$ ipython --no-banner

In [1]: import numpy as np

In [2]: np.set_printoptions(precision=2, suppress=True, linewidth=200)

In [3]: arr = np.load("layer16.npy")

In [4]: arr
Out[4]: 
array([[ 4,  8, 13,  8, 13,  7, 10, 14],
       [12, 10, 25, 13, 31, 18, 14, 25],
       [ 5,  0,  8,  4,  9,  4,  1,  6],
       [ 8,  4, 17,  8, 13,  8,  7, 11],
       [17, 11, 12, 11,  3, 10, 13, 19],
       [14,  9, 19,  8, 20,  7, 14, 24],
       [13,  5,  9,  5,  7, 10,  3,  9],
       [12,  8, 17, 13, 14, 16, 10, 15],
       [ 3,  2,  4,  1,  9,  7,  3,  5],
       [ 3,  2,  4,  1,  9,  7,  3,  5],
       [15,  7, 18, 10, 15,  7,  5, 20],
       [ 0,  0,  0,  0,  0,  0,  0,  0],
       [ 3,  4,  9,  4,  4,  4,  6,  5],
       [ 3,  4,  9,  4,  4,  4,  6,  5],
       [11,  9, 16,  4,  6,  4, 15, 14],
       [ 9,  1,  9,  0,  6,  2,  0,  5],
       [ 4,  6,  8,  5, 18, 10,  7, 14],
       [ 3,  2,  4,  1,  9,  7,  3,  5],
       [12,  9,  7,  5,  3,  8, 12, 13],
       [ 6,  4, 12,  8, 18,  7,  5, 15],
       [ 3,  4,  9,  4,  4,  4,  6,  5],
       [ 1,  4,  4,  4,  9,  3,  4,  9],
       [ 8,  4,  9,  7,  9,  9,  4, 11],
       [ 9,  6,  5, 11,  1, 10,  4, 10]])

In [5]: # rows 8 and 9 are equal

In [6]: dist = np.linalg.norm(arr[:, None] - arr[None], axis=-1)

In [7]: dist[20].round(6).argsort(kind="stable")[:4]
Out[7]: array([12, 13, 20,  2])

In [8]: (dist + 1e9 * np.eye(24)).round(6).argmin(axis=1)
Out[8]: array([ 3,  5,  8,  0, 18, 10, 22,  3,  9,  8,  5,  8, 13, 12, 18,  2, 19,  8, 14, 16, 12,  8,  6, 22])

In [9]: dist.mean(axis=1).argmax()
Out[9]: np.int64(1)

In [10]: np.linalg.matrix_rank(dist ** 2)
Out[10]: np.int64(10)

In [11]: np.flatnonzero(dist[20] < dist.mean() / 2)
Out[11]: array([ 2, 12, 13, 20, 21])

In [12]: np.unravel_index(dist.round(6).argmax(), dist.shape)
Out[12]: (np.int64(1), np.int64(11))

In [13]: dist.shape
Out[13]: (24, 24)

In [14]: F = np.load("data.npy")

In [15]: F
Out[15]: 
array([[0, 0, 0, 0, 1, 1],
       [0, 0, 0, 0, 0, 1],
       [0, 0, 0, 0, 0, 1],
       [0, 0, 0, 0, 0, 0],
       [1, 0, 0, 0, 0, 0],
       [1, 1, 1, 0, 0, 0]])

In [16]: np.round(F @ np.linalg.pinv(F) @ F, 2) + 0
Out[16]: 
array([[0., 0., 0., 0., 1., 1.],
       [0., 0., 0., 0., 0., 1.],
       [0., 0., 0., 0., 0., 1.],
       [0., 0., 0., 0., 0., 0.],
       [1., 0., 0., 0., 0., 0.],
       [1., 1., 1., 0., 0., 0.]])

In [17]: np.linalg.lstsq(F[:-1].T, F[-1])[2]
Out[17]: np.int32(3)

In [18]: np.round(np.trace(np.linalg.pinv(F) @ F), 2)
Out[18]: np.float64(4.0)

In [19]: w, evecs = np.linalg.eigh(F)

In [20]: np.unique(w.round(6) + 0, return_counts=True)[1]
Out[20]: array([1, 1, 2, 1, 1])

In [21]: np.linalg.eigvalsh(F + 4 * np.eye(6))
Out[21]: array([2.15, 3.23, 4.  , 4.  , 4.77, 5.85])

In [22]: np.round(evecs.T @ F @ evecs, 2) + 0
Out[22]: 
array([[-1.85,  0.  ,  0.  ,  0.  ,  0.  ,  0.  ],
       [ 0.  , -0.77,  0.  ,  0.  ,  0.  ,  0.  ],
       [ 0.  ,  0.  ,  0.  ,  0.  ,  0.  ,  0.  ],
       [ 0.  ,  0.  ,  0.  ,  0.  ,  0.  ,  0.  ],
       [ 0.  ,  0.  ,  0.  ,  0.  ,  0.77,  0.  ],
       [ 0.  ,  0.  ,  0.  ,  0.  ,  0.  ,  1.85]])

In [23]: np.round(np.linalg.svd(F, compute_uv=False), 2) + 0
Out[23]: array([1.85, 1.85, 0.77, 0.77, 0.  , 0.  ])

In [24]: np.round(evecs.T @ evecs, 2) + 0
Out[24]: 
array([[1., 0., 0., 0., 0., 0.],
       [0., 1., 0., 0., 0., 0.],
       [0., 0., 1., 0., 0., 0.],
       [0., 0., 0., 1., 0., 0.],
       [0., 0., 0., 0., 1., 0.],
       [0., 0., 0., 0., 0., 1.]])

In [25]: round(float(w.sum()), 2), np.trace(F)
Out[25]: (-0.0, np.int64(0))

In [26]: np.round(np.linalg.eigvalsh(F @ F), 2) + 0
Out[26]: array([0.  , 0.  , 0.59, 0.59, 3.41, 3.41])

In [27]: np.abs(evecs[:, -1])
Out[27]: array([0.5 , 0.35, 0.35, 0.  , 0.27, 0.65])
